$ python3 -q
>>> import numpy as np
>>> import numpy.linalg as la
>>> np.set_printoptions(precision=2, suppress=True, linewidth=100)
>>> def tidy(a):
...     return np.round(a, 2) + 0
... 
>>> A = np.load("test4.npy")
>>> print(A)
[[ 0.79 -0.96  1.   -0.84  0.75  0.92  0.55 -0.79 -1.   -0.83 -0.08 -0.72]
 [ 0.97 -0.8   1.   -0.96  0.99 -0.56  0.79 -0.61 -1.   -0.71 -0.79 -0.97]
 [ 0.92  0.53  0.52 -0.91  0.99 -0.99  0.73  0.29 -0.81 -0.04 -0.86 -0.96]
 [ 0.51 -0.52  0.88 -0.66  0.71  0.15  0.43 -0.2  -0.88 -0.45 -0.22 -0.6 ]
 [ 0.7  -0.78  0.99 -0.97  0.98  0.17  0.86  0.09 -0.99 -0.82 -0.38 -0.92]
 [-0.89  0.02 -0.98  1.   -1.    0.96 -0.96 -0.73  0.99  0.76  0.83  0.99]
 [-0.73  0.98 -1.    0.89 -0.79 -0.96 -0.64  0.76  1.    0.89 -0.04  0.72]
 [-0.78  0.87 -0.99  0.85 -0.86 -0.6  -0.6   0.57  0.99  0.73  0.29  0.79]
 [-0.86 -0.24  0.31 -0.54  0.16  0.79  0.51  0.74 -0.24 -0.56  0.62  0.27]
 [ 0.69 -0.59  0.88 -0.42  0.49  0.19  0.18 -0.55 -0.87 -0.31 -0.29 -0.52]
 [ 0.99  0.17  0.25  0.47  0.45 -0.98 -0.6  -0.96 -0.45  0.73 -0.92 -0.81]
 [ 0.58  0.39  0.   -0.52  0.79 -0.84  0.35  0.19 -0.26  0.08 -0.52 -0.68]
 [-0.93 -0.96  0.71  0.96 -1.    1.   -0.87 -0.87  0.15 -0.38  0.95  0.99]
 [-0.24 -0.61 -0.29  0.96 -0.99  0.94 -0.88 -0.88  0.69  0.41  0.55  0.92]
 [-0.91  0.5  -0.68 -0.45  0.25  0.19  0.5   0.9   0.62 -0.27  0.54  0.28]
 [ 0.9  -0.94  0.99  0.   -0.2   0.88 -0.27 -0.95 -0.98 -0.45 -0.24 -0.31]
 [-0.62 -0.84  0.94 -0.52 -0.07  0.97  0.4   0.05 -0.89 -0.74  0.63  0.24]
 [-0.89  0.42 -0.88  0.61 -0.81  0.56 -0.3   0.59  0.91  0.2   0.63  0.8 ]
 [ 0.94  0.96 -0.93 -0.62  0.98 -1.    0.41  0.52  0.67  0.74 -0.94 -0.95]
 [-0.24 -1.    1.   -0.69 -0.42  1.    0.4  -0.86 -1.   -0.96  0.81  0.32]
 [-0.99  0.67 -0.4  -0.98  0.97  0.24  0.97  1.    0.06 -0.85  0.78 -0.35]
 [-1.    0.49 -0.96  0.21 -0.91  0.99  0.37  0.99  0.98 -0.54  0.98  0.98]
 [ 0.35  0.56 -0.2  -0.69  0.88 -0.89  0.54  0.57 -0.15  0.   -0.48 -0.73]
 [ 1.   -1.    1.   -0.14  0.2   0.93 -0.52 -1.   -1.   -0.62 -0.82 -0.87]
 [ 0.06 -0.35  0.54 -0.21  0.12  0.37  0.12 -0.12 -0.49 -0.24  0.06 -0.09]
 [-0.79 -0.99  1.   -0.38 -0.79  1.    0.23 -0.68 -0.99 -0.94  0.91  0.74]
 [-0.85 -0.45  0.62 -0.63  0.24  0.87  0.56  0.71 -0.54 -0.66  0.64  0.22]
 [-0.56 -0.49 -0.24  0.85 -0.96  0.92 -0.7  -0.59  0.58  0.16  0.6   0.87]
 [-0.52  0.43 -0.33 -0.58  0.65 -0.41  0.52  0.76  0.15 -0.2   0.08 -0.28]
 [ 0.91  0.01  0.79 -0.82  0.95 -0.9   0.56 -0.21 -0.89 -0.16 -0.76 -0.92]
 [ 0.76 -0.86  0.62  0.96 -0.99  0.93 -0.92 -0.99 -0.12  0.45  0.12  0.83]
 [ 0.93 -1.    1.   -1.    1.    0.98  0.97 -0.67 -1.   -0.99 -0.25 -0.99]
 [ 0.08  0.91 -0.62 -0.97  1.   -0.99  0.91  0.97 -0.06 -0.16 -0.68 -0.95]
 [ 0.18  0.43 -0.99  1.   -1.    0.37 -0.99 -0.97  1.    0.95  0.22  0.98]
 [-0.98  0.46 -0.96  0.82 -0.96  0.89 -0.47  0.77  0.98  0.2   0.87  0.96]
 [-0.51  0.18 -0.71  0.69 -0.8   0.4  -0.48 -0.06  0.77  0.31  0.35  0.68]
 [ 1.   -0.92  0.92  0.98 -0.97  0.56 -0.97 -1.   -0.77  0.71 -0.73  0.35]
 [ 0.77 -0.68  0.92 -0.45  0.52  0.24  0.17 -0.66 -0.92 -0.35 -0.35 -0.57]
 [ 0.3   0.64  0.4  -0.97  0.99 -0.96  0.91  0.91 -0.77 -0.48 -0.6  -0.95]
 [ 0.89  0.89 -0.71 -0.72  0.97 -1.    0.51  0.47  0.21  0.51 -0.88 -0.93]
 [ 0.83  0.93 -0.74 -0.89  0.99 -1.    0.75  0.8   0.15  0.38 -0.89 -0.96]
 [-0.19 -0.58  0.25  0.71 -0.88  0.87 -0.57 -0.66  0.09  0.04  0.41  0.7 ]
 [ 0.64 -0.75  0.98 -0.92  0.94  0.3   0.75 -0.08 -0.99 -0.74 -0.29 -0.85]
 [-0.91  0.98 -1.    1.   -1.   -0.83 -0.96  0.4   1.    0.97  0.43  0.98]
 [ 0.99 -0.84  0.96  0.52 -0.26  0.   -0.65 -0.99 -0.94  0.24 -0.74 -0.54]]
>>> x0 = np.array([5, 5, 0, 2, 0, 4, 5, 5, 4, 1, 0, 0])
>>> rhs = A @ x0
>>> print(tidy(la.lstsq(A, rhs)[0]))
[5. 5. 0. 2. 0. 4. 5. 5. 4. 1. 0. 0.]
>>> rng = np.random.default_rng(6300)
>>> rhs = rhs + 0.02 * rng.normal(size=45)
>>> print(tidy(rhs))
[ -4.92  -7.11   3.28  -3.55  -1.66  -2.27   4.69   4.28   1.31  -5.22  -6.07   2.16 -12.01  -4.18
   7.01  -7.17  -6.49   6.4   12.38 -10.83   6.65  11.98   4.56  -8.8   -2.6  -12.8   -0.72  -3.83
   3.56  -2.59  -4.39  -1.92   8.05   1.64   8.23   2.01  -7.6   -5.93   4.44   9.71  11.78  -4.68
  -2.53   1.23  -9.94]
>>> coef, *_ = la.lstsq(A, rhs)
>>> print(tidy(A.T @ (rhs - A @ coef)))
[0. 0. 0. 0. 0. 0. 0. 0. 0. 0. 0. 0.]
>>> dist = la.norm(A[:, None] - A[None], axis=-1)
>>> print(np.flatnonzero(dist[44] < dist.mean() / 2))
[15 23 36 44]
>>> print((dist + 1e9 * np.eye(45)).round(6).argmin(axis=1))
[31  4 29  9 42 13  7  6 26 37 44 22 41 27 28 23 26 34 39 25 28 17 11 15  9 19  8 13 14  2 36  0 22
  5 17 17 30  9  2 40 39 27  4  7 15]
>>> print(np.unravel_index(dist.round(6).argmax(), dist.shape))
(np.int64(31), np.int64(43))
>>> print(dist.shape)
(45, 45)
>>> print(la.matrix_rank(dist ** 2))
14
>>> proj = A @ la.solve(A.T @ A, A.T)
>>> print(tidy(np.trace(proj)))
12.0
>>> print(tidy(la.eigvalsh(proj)))
[0. 0. 0. 0. 0. 0. 0. 0. 0. 0. 0. 0. 0. 0. 0. 0. 0. 0. 0. 0. 0. 0. 0. 0. 0. 0. 0. 0. 0. 0. 0. 0. 0.
 1. 1. 1. 1. 1. 1. 1. 1. 1. 1. 1. 1.]
>>> print(np.allclose(proj @ proj, proj))
True
>>> Xs = A - A.mean(axis=0)
>>> vecs = la.svd(Xs)[2][:3]
>>> Y = Xs - Xs @ vecs.T @ vecs
>>> print(tidy((Xs @ vecs.T).std(axis=0)))
[1.75 1.38 1.  ]
>>> print(tidy(Y.std(axis=0)))
[0.19 0.11 0.19 0.12 0.16 0.26 0.12 0.21 0.18 0.12 0.11 0.13]
>>> print(tidy(np.diag(vecs.T @ vecs)))
[0.33 0.25 0.25 0.25 0.23 0.3  0.23 0.3  0.2  0.23 0.23 0.2 ]
>>> print(la.norm(Y, axis=1).round(6).argmax())
23
>>> arr = np.loadtxt("case18.csv", delimiter=",")
>>> print(tidy(arr))
[[ 0.73  0.02  0.04 -0.01  0.03  0.29 -0.06  0.13 -0.1  -0.08  0.09  0.15  0.17  0.07]
 [ 0.02  0.64 -0.09 -0.14 -0.18 -0.06 -0.15 -0.14 -0.17  0.16  0.23 -0.07  0.04  0.06]
 [ 0.04 -0.09  0.76 -0.09 -0.17  0.01  0.27  0.02 -0.05  0.    0.17  0.04 -0.14 -0.11]
 [-0.01 -0.14 -0.09  0.67 -0.05 -0.17  0.06  0.31 -0.17  0.07  0.07 -0.09  0.07  0.1 ]
 [ 0.03 -0.18 -0.17 -0.05  0.26  0.   -0.06 -0.07 -0.16 -0.19 -0.18  0.12 -0.06 -0.07]
 [ 0.29 -0.06  0.01 -0.17  0.    0.52 -0.02  0.06  0.04  0.12 -0.18 -0.26 -0.09  0.03]
 [-0.06 -0.15  0.27  0.06 -0.06 -0.02  0.46 -0.18 -0.08  0.05 -0.13 -0.06  0.22  0.18]
 [ 0.13 -0.14  0.02  0.31 -0.07  0.06 -0.18  0.41  0.11  0.11  0.11 -0.01 -0.13 -0.11]
 [-0.1  -0.17 -0.05 -0.17 -0.16  0.04 -0.08  0.11  0.82  0.01  0.09  0.02  0.11  0.08]
 [-0.08  0.16  0.    0.07 -0.19  0.12  0.05  0.11  0.01  0.79 -0.21  0.14  0.01 -0.04]
 [ 0.09  0.23  0.17  0.07 -0.18 -0.18 -0.13  0.11  0.09 -0.21  0.45 -0.02  0.01  0.01]
 [ 0.15 -0.07  0.04 -0.09  0.12 -0.26 -0.06 -0.01  0.02  0.14 -0.02  0.83 -0.02  0.05]
 [ 0.17  0.04 -0.14  0.07 -0.06 -0.09  0.22 -0.13  0.11  0.01  0.01 -0.02  0.79 -0.15]
 [ 0.07  0.06 -0.11  0.1  -0.07  0.03  0.18 -0.11  0.08 -0.04  0.01  0.05 -0.15  0.87]]
>>> Uu, s, VT = la.svd(arr)
>>> print(np.argmax(s[:-1] / (s[1:] + 1e-6)) + 1)
9
>>> print(tidy(s))
[1. 1. 1. 1. 1. 1. 1. 1. 1. 0. 0. 0. 0. 0.]
>>> Y = Uu[:, :9] @ np.diag(s[:9]) @ VT[:9]
>>> print(tidy(np.abs(arr - Y).max()))
0.0
